$ python3 -q
>>> import numpy as np
>>> from numpy import linalg as LA
>>> np.set_printoptions(precision=4, suppress=True, linewidth=160, legacy="1.25")
>>> def rnd(a):
...     return np.round(a, 4) + 0
... 
>>> data = np.load("a.npy")
>>> data
array([[-2.,  2.,  2., -2.],
       [-4.,  4.,  2., -2.],
       [-4.,  2.,  8., -6.],
       [-4.,  2., 10., -8.]])
>>> # rank 3
>>> A2 = data / LA.norm(data, axis=1, keepdims=True)
>>> G = A2 @ A2.T
>>> (np.abs(G) > 0.9).astype(int)
array([[1, 1, 1, 0],
       [1, 1, 0, 0],
       [1, 0, 1, 1],
       [0, 0, 1, 1]])
>>> rnd(G)
array([[1.    , 0.9487, 0.9129, 0.8847],
       [0.9487, 1.    , 0.7506, 0.6994],
       [0.9129, 0.7506, 1.    , 0.996 ],
       [0.8847, 0.6994, 0.996 , 1.    ]])
>>> G = data.T @ data
>>> np.diag(G)
array([ 52.,  28., 172., 108.])
>>> np.allclose(G, G.T)
True
>>> np.trace(G), (data ** 2).sum()
(360.0, 360.0)
>>> rnd(LA.svd(data, compute_uv=False) ** 2)
array([339.2146,  20.5281,   0.2573,   0.    ])
>>> LA.matrix_rank(G)
3
>>> rnd(LA.eigvalsh(G)[::-1])
array([339.2146,  20.5281,   0.2573,   0.    ])
>>> (data @ data.T).shape
(4, 4)
>>> G
array([[  52.,  -36.,  -84.,   68.],
       [ -36.,   28.,   48.,  -40.],
       [ -84.,   48.,  172., -136.],
       [  68.,  -40., -136.,  108.]])
>>> LA.matrix_rank(data, rtol=0.1)
2
>>> [round(float(x), 4) for x in LA.svd(data, compute_uv=False)[:3]]
[18.4178, 4.5308, 0.5073]
>>> LA.cond(data) > 100
True
>>> E = np.loadtxt("run5.csv", delimiter=",")
>>> rnd(E)
array([[0.2564, 0.0769, 0.2308, 0.0769, 0.0513, 0.2051, 0.1026],
       [0.2963, 0.1111, 0.1111, 0.0741, 0.    , 0.2963, 0.1111],
       [0.0435, 0.1739, 0.1304, 0.2174, 0.087 , 0.2174, 0.1304],
       [0.2759, 0.2069, 0.1724, 0.1724, 0.1034, 0.    , 0.069 ],
       [0.0385, 0.0385, 0.0769, 0.3462, 0.3846, 0.0385, 0.0769],
       [0.    , 0.0645, 0.1613, 0.2581, 0.2903, 0.0645, 0.1613],
       [0.2051, 0.2308, 0.1026, 0.1795, 0.0256, 0.1026, 0.1538]])
>>> # rows sum to 1
>>> left, sigma = LA.svd(E)
Traceback (most recent call last):
  File "<python-input-26>", line 1, in <module>
    left, sigma = LA.svd(E)
    ^^^^^^^^^^^
ValueError: too many values to unpack (expected 2)
>>> left, sigma, vt = LA.svd(E, full_matrices=False)
>>> rnd(left.T @ E @ vt.T)
array([[1.0128, 0.    , 0.    , 0.    , 0.    , 0.    , 0.    ],
       [0.    , 0.5322, 0.    , 0.    , 0.    , 0.    , 0.    ],
       [0.    , 0.    , 0.2524, 0.    , 0.    , 0.    , 0.    ],
       [0.    , 0.    , 0.    , 0.2007, 0.    , 0.    , 0.    ],
       [0.    , 0.    , 0.    , 0.    , 0.1308, 0.    , 0.    ],
       [0.    , 0.    , 0.    , 0.    , 0.    , 0.0645, 0.    ],
       [0.    , 0.    , 0.    , 0.    , 0.    , 0.    , 0.0149]])
>>> rnd(sigma / sigma[0])
array([1.    , 0.5255, 0.2492, 0.1981, 0.1292, 0.0637, 0.0147])
>>> np.abs(left[:, 0]).round(6).argmax()
4
>>> rnd(left.T @ left)
array([[1., 0., 0., 0., 0., 0., 0.],
       [0., 1., 0., 0., 0., 0., 0.],
       [0., 0., 1., 0., 0., 0., 0.],
       [0., 0., 0., 1., 0., 0., 0.],
       [0., 0., 0., 0., 1., 0., 0.],
       [0., 0., 0., 0., 0., 1., 0.],
       [0., 0., 0., 0., 0., 0., 1.]])
>>> K = np.loadtxt("dump.csv", delimiter=",")
>>> K
array([[1.1, 0. , 5. , 1. , 9. ],
       [0. , 6.1, 9. , 4. , 8. ],
       [7. , 9. , 2.1, 2. , 9. ],
       [4. , 4. , 8. , 3.1, 4. ],
       [1. , 0. , 5. , 1. , 9.1]])
>>> A2 = K / np.sqrt((K ** 2).mean(axis=1, keepdims=True))
>>> LA.matrix_rank(K - K.mean(axis=1, keepdims=True))
4
>>> LA.cond(K) > 100
True
>>> LA.matrix_rank(K, rtol=0.1)
4
>>> np.argsort(-LA.norm(K, axis=0).round(6), kind="stable")[:3]
array([4, 2, 1])
>>> left, sigma, vt = LA.svd(K)
>>> np.argmax(sigma[:-1] / (sigma[1:] + 1e-6)) + 1
4
>>> A2 = left[:, :4] @ np.diag(sigma[:4]) @ vt[:4]
>>> rnd(LA.norm(K - A2) / LA.norm(K))
0.0
>>> rnd(A2)
array([[ 1.1   ,  0.0001,  5.0001,  0.9996,  9.    ],
       [ 0.    ,  6.1   ,  9.    ,  4.    ,  8.    ],
       [ 7.    ,  9.    ,  2.1   ,  2.    ,  9.    ],
       [ 4.    ,  4.    ,  8.    ,  3.1   ,  4.    ],
       [ 1.    , -0.0001,  4.9999,  1.0004,  9.1   ]])
>>> rnd(np.abs(K - A2).max())
0.0004
>>> rnd(LA.norm(K - A2, 2)), rnd(sigma[4])
(0.0006, 0.0006)
>>> feats = np.loadtxt("x.csv", delimiter=",")
>>> rnd(feats)
array([[ 0.9112,  0.3856, -0.0509, -0.6596,  0.4683, -0.0196,  0.5768],
       [ 0.3856,  0.6159,  0.7578, -0.0642,  0.3466,  0.2671,  0.4175],
       [-0.0509,  0.7578,  1.4697,  0.2606, -0.1693,  0.5362,  0.5486],
       [-0.6596, -0.0642,  0.2606,  1.3505,  0.2792, -0.6275, -0.6702],
       [ 0.4683,  0.3466, -0.1693,  0.2792,  1.5685, -0.2104, -0.5453],
       [-0.0196,  0.2671,  0.5362, -0.6275, -0.2104,  1.0167,  0.237 ],
       [ 0.5768,  0.4175,  0.5486, -0.6702, -0.5453,  0.237 ,  1.0675]])
>>> # equal to its transpose
>>> left, sigma, vt = LA.svd(feats)
>>> np.argmax(sigma[:-1] / (sigma[1:] + 1e-6)) + 1
4
>>> A2 = left[:, :4] @ np.diag(sigma[:4]) @ vt[:4]
>>> rnd(A2)
array([[ 0.9112,  0.3856, -0.0509, -0.6596,  0.4683, -0.0196,  0.5768],
       [ 0.3856,  0.6159,  0.7578, -0.0642,  0.3466,  0.2671,  0.4175],
       [-0.0509,  0.7578,  1.4697,  0.2606, -0.1693,  0.5362,  0.5486],
       [-0.6596, -0.0642,  0.2606,  1.3505,  0.2792, -0.6275, -0.6702],
       [ 0.4683,  0.3466, -0.1693,  0.2792,  1.5685, -0.2104, -0.5453],
       [-0.0196,  0.2671,  0.5362, -0.6275, -0.2104,  1.0167,  0.237 ],
       [ 0.5768,  0.4175,  0.5486, -0.6702, -0.5453,  0.237 ,  1.0675]])
>>> LA.matrix_rank(feats, rtol=0.05)
4
>>> LA.matrix_rank(A2)
4
>>> rnd(LA.norm(feats - A2, 2)), rnd(sigma[4])
(0.0, 0.0)
>>> left, sigma, vt = LA.svd(feats)
>>> V = vt[:(sigma > 1e-8).sum()]
>>> rng = np.random.default_rng(867)
>>> vec = feats[5] + -1 * feats[2] + rng.integers(2) * np.eye(7)[1]
>>> rnd(vec)
array([ 0.0313,  0.5093, -0.9336, -0.8881, -0.041 ,  0.4806, -0.3116])
>>> np.allclose(V.T @ V @ vec, vec)
False
>>> rnd(np.diag(V.T @ V))
array([0.4587, 0.2691, 0.6546, 0.607 , 0.7831, 0.7229, 0.5046])
>>> rnd(LA.norm(vec - V.T @ V @ vec))
0.8549
>>> w, V = LA.eigh(feats)
>>> rnd(V.T @ V)
array([[1., 0., 0., 0., 0., 0., 0.],
       [0., 1., 0., 0., 0., 0., 0.],
       [0., 0., 1., 0., 0., 0., 0.],
       [0., 0., 0., 1., 0., 0., 0.],
       [0., 0., 0., 0., 1., 0., 0.],
       [0., 0., 0., 0., 0., 1., 0.],
       [0., 0., 0., 0., 0., 0., 1.]])
>>> rnd(V @ np.diag(w) @ V.T)
array([[ 0.9112,  0.3856, -0.0509, -0.6596,  0.4683, -0.0196,  0.5768],
       [ 0.3856,  0.6159,  0.7578, -0.0642,  0.3466,  0.2671,  0.4175],
       [-0.0509,  0.7578,  1.4697,  0.2606, -0.1693,  0.5362,  0.5486],
       [-0.6596, -0.0642,  0.2606,  1.3505,  0.2792, -0.6275, -0.6702],
       [ 0.4683,  0.3466, -0.1693,  0.2792,  1.5685, -0.2104, -0.5453],
       [-0.0196,  0.2671,  0.5362, -0.6275, -0.2104,  1.0167,  0.237 ],
       [ 0.5768,  0.4175,  0.5486, -0.6702, -0.5453,  0.237 ,  1.0675]])
>>> rnd(w)
array([0., 0., 0., 1., 2., 2., 3.])
>>> rnd(V.T @ feats @ V)
array([[0., 0., 0., 0., 0., 0., 0.],
       [0., 0., 0., 0., 0., 0., 0.],
       [0., 0., 0., 0., 0., 0., 0.],
       [0., 0., 0., 1., 0., 0., 0.],
       [0., 0., 0., 0., 2., 0., 0.],
       [0., 0., 0., 0., 0., 2., 0.],
       [0., 0., 0., 0., 0., 0., 3.]])
>>> rnd(LA.eigvalsh(feats + -1 * np.eye(7)))
array([-1., -1., -1.,  0.,  1.,  1.,  2.])
>>> np.trace(feats)
8.0
>>> np.allclose(feats @ feats.T, feats.T @ feats)
True
>>> rnd(np.abs(LA.eigvals(feats)).max())
3.0
>>> np.allclose(feats, feats.T)
True
>>> feats.inv()
Traceback (most recent call last):
  File "<python-input-74>", line 1, in <module>
    feats.inv()
    ^^^^^^^^^
AttributeError: 'numpy.ndarray' object has no attribute 'inv'
>>> W1 = np.array([[4, 5, 3],
...     [1, 3, 1],
...     [3, 0, 1],
...     [0, 5, 4],
...     [2, 5, 2],
...     [2, 1, 4],
...     [1, 1, 1]])
>>> beta = np.array([1, 1, 2])
>>> act = np.maximum(E @ W1 + beta, 0)
>>> LA.matrix_rank(act)
3
>>> C = np.array([[1, 4], [9, -8], [-7, 1]])
>>> W1 @ C
array([[ 28, -21],
       [ 21, -19],
       [ -4,  13],
       [ 17, -36],
       [ 33, -30],
       [-17,   4],
       [  3,  -3]])
>>> (act @ C).round(6).argmax(axis=1)
array([0, 0, 0, 0, 0, 0, 0])
>>> m1 = np.loadtxt("mat.csv", delimiter=",")
>>> m1
array([[ 3.6795,  2.1929,  2.5792],
       [-4.4996,  2.0659, -0.6967],
       [-3.6528,  2.2195, -2.5943],
       [-0.8141,  4.6744,  1.5771],
       [-4.8482, -0.7569,  0.96  ],
       [-1.6374,  3.3361, -3.3451],
       [-4.4874, -1.3288, -1.7599],
       [-4.7139, -1.6605, -0.1494],
       [ 2.7802,  4.1536,  0.1353],
       [ 3.7014,  2.8791,  1.7351],
       [-3.8828,  1.9053, -2.5087],
       [ 1.4146,  0.3703,  4.7814],
       [ 2.9464, -4.0327,  0.2372],
       [ 2.1413, -1.0964, -4.3833],
       [-3.0534, -2.2567, -3.2533],
       [-2.425 ,  3.4032, -2.7455],
       [-4.5995, -1.7125,  0.9549],
       [-0.7125,  3.7387, -3.2426],
       [ 0.1095, -4.9968, -0.1417],
       [-2.3756, -4.1198, -1.544 ],
       [ 0.0625,  4.5368, -2.1009],
       [-0.6617, -3.6502, -3.3524],
       [-4.0619, -2.8743, -0.4888],
       [ 2.9227,  3.3865,  2.2336],
       [ 3.4229,  3.6422, -0.1353],
       [-1.0496,  4.3109, -2.3053],
       [-4.7762, -0.6631, -1.3221],
       [ 1.8349,  2.1437,  4.1277],
       [ 0.7815, -3.5678, -3.4146],
       [-1.6317,  3.5652, -3.1027],
       [ 3.9087, -0.6914, -3.0405],
       [-3.3815, -3.6708,  0.3002],
       [ 2.209 , -2.6033,  3.6528]])
>>> G = np.cov(m1, rowvar=False)
>>> rnd(np.polyfit(m1[:, 2], m1[:, 1], 1))
array([0.0345, 0.4125])
>>> rnd(G)
array([[9.0782, 1.7995, 2.1831],
       [1.7995, 9.5647, 0.2037],
       [2.1831, 0.2037, 5.9004]])
>>> rnd(m1.std(axis=0))
array([2.967 , 3.0455, 2.392 ])
>>> np.argsort(-m1.std(axis=0).round(6), kind="stable")
array([1, 0, 2])
>>> vec = np.array([1, 2, 0])
>>> rhs = m1 @ vec
>>> rnd(LA.lstsq(m1, rhs)[0])
array([1., 2., 0.])
>>> rnd(LA.pinv(m1) @ m1)
array([[1., 0., 0.],
       [0., 1., 0.],
       [0., 0., 1.]])
>>> rhs = rhs + 0.05 * rng.normal(size=33)
>>> rnd(rhs)
array([  8.0867,  -0.3888,   0.6726,   8.6031,  -6.2936,   5.0739,  -7.1579,  -8.0247,  11.1363,   9.5154,  -0.0591,   2.2424,  -5.093 ,  -0.0796,  -7.6272,
         4.4027,  -8.0962,   6.7759,  -9.781 , -10.5512,   9.105 ,  -7.9871,  -9.8616,   9.6342,  10.7271,   7.6174,  -6.103 ,   6.1373,  -6.3489,   5.6541,
         2.4906, -10.7804,  -2.9661])
>>> beta, *_ = LA.lstsq(m1, rhs)
>>> [round(float(LA.norm(LA.solve(m1.T @ m1 + lam * np.eye(3), m1.T @ rhs))), 2) for lam in (0, 1, 10, 100)]
[2.24, 2.23, 2.18, 1.74]
>>> rnd(m1.T @ (rhs - m1 @ beta))
array([0., 0., 0.])
>>> rnd(beta)
array([1.0016, 2.0029, 0.0026])
>>> vec = np.array([0, 2, 0])
>>> np.sign((m1 @ vec).round(6))
array([ 1.,  1.,  1.,  1., -1.,  1., -1., -1.,  1.,  1.,  1.,  1., -1., -1., -1.,  1., -1.,  1., -1., -1.,  1., -1., -1.,  1.,  1.,  1., -1.,  1., -1.,  1.,
       -1., -1., -1.])
>>> (m1 @ vec).argmax()
3
>>> LA.norm(m1 @ vec) <= LA.norm(m1, 2) * LA.norm(vec) + 1e-9
True
>>> dist = LA.norm(m1[:, None] - m1[None], axis=-1)
>>> np.flatnonzero(dist[14] < dist.mean() / 2)
array([ 6, 14, 19, 21, 22, 26])
>>> dist.mean(axis=1).argmax()
32
>>> (dist + 1e9 * np.eye(33)).round(6).argmin(axis=1)
array([ 9, 10, 10, 20, 16, 29, 26, 16, 24, 23,  2, 27, 18, 30,  6, 29,  4, 29, 19, 31, 25, 28, 31,  9,  8, 17,  6, 11, 21,  5, 13, 22, 11])
>>> W1 = np.array([[2, 1, 4, -4], [5, -8, -8, 8], [4, -2, 1, 3]])
>>> beta = np.array([2, -2, -1, -1])
>>> act = np.maximum(m1 @ W1 + beta, 0)
>>> rnd((act > 0).mean(axis=0))
array([0.4848, 0.4545, 0.3636, 0.6667])
>>> C = np.array([[-7, -4], [8, 0], [6, -5], [-9, 6]])
>>> (act @ C).round(6).argmax(axis=1)
array([1, 1, 1, 1, 1, 1, 0, 1, 1, 1, 1, 1, 0, 0, 0, 1, 1, 1, 0, 0, 1, 0, 0, 1, 1, 1, 1, 1, 0, 1, 0, 0, 0])
>>> F = np.eye(5, dtype=int)[rng.permutation(5)] * np.array([1, 2, 2, 0, 2])
>>> F
array([[0, 0, 0, 0, 0],
       [1, 0, 0, 0, 0],
       [0, 0, 0, 0, 2],
       [0, 0, 2, 0, 0],
       [0, 2, 0, 0, 0]])
>>> left, sigma, vt = LA.svd(F)
>>> V = vt[:(sigma > 1e-8).sum()]
>>> vec = F[0] + -1 * F[2] + rng.integers(2) * np.eye(5)[1]
>>> vec
array([ 0.,  1.,  0.,  0., -2.])
>>> np.diag(V.T @ V)
array([1., 1., 1., 0., 1.])
>>> rnd(LA.norm(vec - V.T @ V @ vec))
0.0
>>> LA.matrix_rank(np.vstack([F, vec]))
4
>>> V.T @ V
array([[1., 0., 0., 0., 0.],
       [0., 1., 0., 0., 0.],
       [0., 0., 1., 0., 0.],
       [0., 0., 0., 0., 0.],
       [0., 0., 0., 0., 1.]])
>>> rnd(F @ LA.pinv(F) @ F)
array([[0., 0., 0., 0., 0.],
       [1., 0., 0., 0., 0.],
       [0., 0., 0., 0., 2.],
       [0., 0., 2., 0., 0.],
       [0., 2., 0., 0., 0.]])
>>> try:
...     LA.inv(F)
... except LA.LinAlgError as e:
...     print(repr(e))
... 
LinAlgError('Singular matrix')
>>> LA.matrix_rank(F, rtol=0.1)
4
>>> [round(float(x), 4) for x in LA.svd(F, compute_uv=False)[:3]]
[2.0, 2.0, 2.0]
>>> LA.cond(F) > 100
True
>>> rnd(LA.norm(F, 2) / LA.norm(F))
0.5547
>>> rnd(LA.norm(F, axis=0))
array([1., 2., 2., 0., 2.])
>>> rnd(LA.svd(F, compute_uv=False))
array([2., 2., 2., 1., 0.])
>>> F[:, 1] @ F[:, 4]
0
>>> left, sigma, vt = LA.svd(F, full_matrices=False)
>>> left.shape, sigma.shape, vt.shape
((5, 5), (5,), (5, 5))
>>> left.T @ left
array([[1., 0., 0., 0., 0.],
       [0., 1., 0., 0., 0.],
       [0., 0., 1., 0., 0.],
       [0., 0., 0., 1., 0.],
       [0., 0., 0., 0., 1.]])
>>> rnd(np.sqrt((sigma ** 2).sum())), rnd(LA.norm(F))
(3.6056, 3.6056)
>>> (sigma > 1e-8).sum()
4
>>> vt @ vt.T
array([[1., 0., 0., 0., 0.],
       [0., 1., 0., 0., 0.],
       [0., 0., 1., 0., 0.],
       [0., 0., 0., 1., 0.],
       [0., 0., 0., 0., 1.]])
>>> W0 = np.diag(np.array([-6, -9, 8, -5, 9])) + -3 * np.eye(5, k=1) + -3 * np.eye(5, k=-1)
>>> W0
array([[-6., -3.,  0.,  0.,  0.],
       [-3., -9., -3.,  0.,  0.],
       [ 0., -3.,  8., -3.,  0.],
       [ 0.,  0., -3., -5., -3.],
       [ 0.,  0.,  0., -3.,  9.]])
>>> # symmetric, so the eigenvalues are real
>>> rnd(LA.matrix_power(W0, 2))
array([[ 45.,  45.,   9.,   0.,   0.],
       [ 45.,  99.,   3.,   9.,   0.],
       [  9.,   3.,  82.,  -9.,   9.],
       [  0.,   9.,  -9.,  43., -12.],
       [  0.,   0.,   9., -12.,  90.]])
>>> np.allclose(W0 @ W0.T, W0.T @ W0)
True
>>> rnd(np.abs(LA.eigvals(W0)).max())
11.23
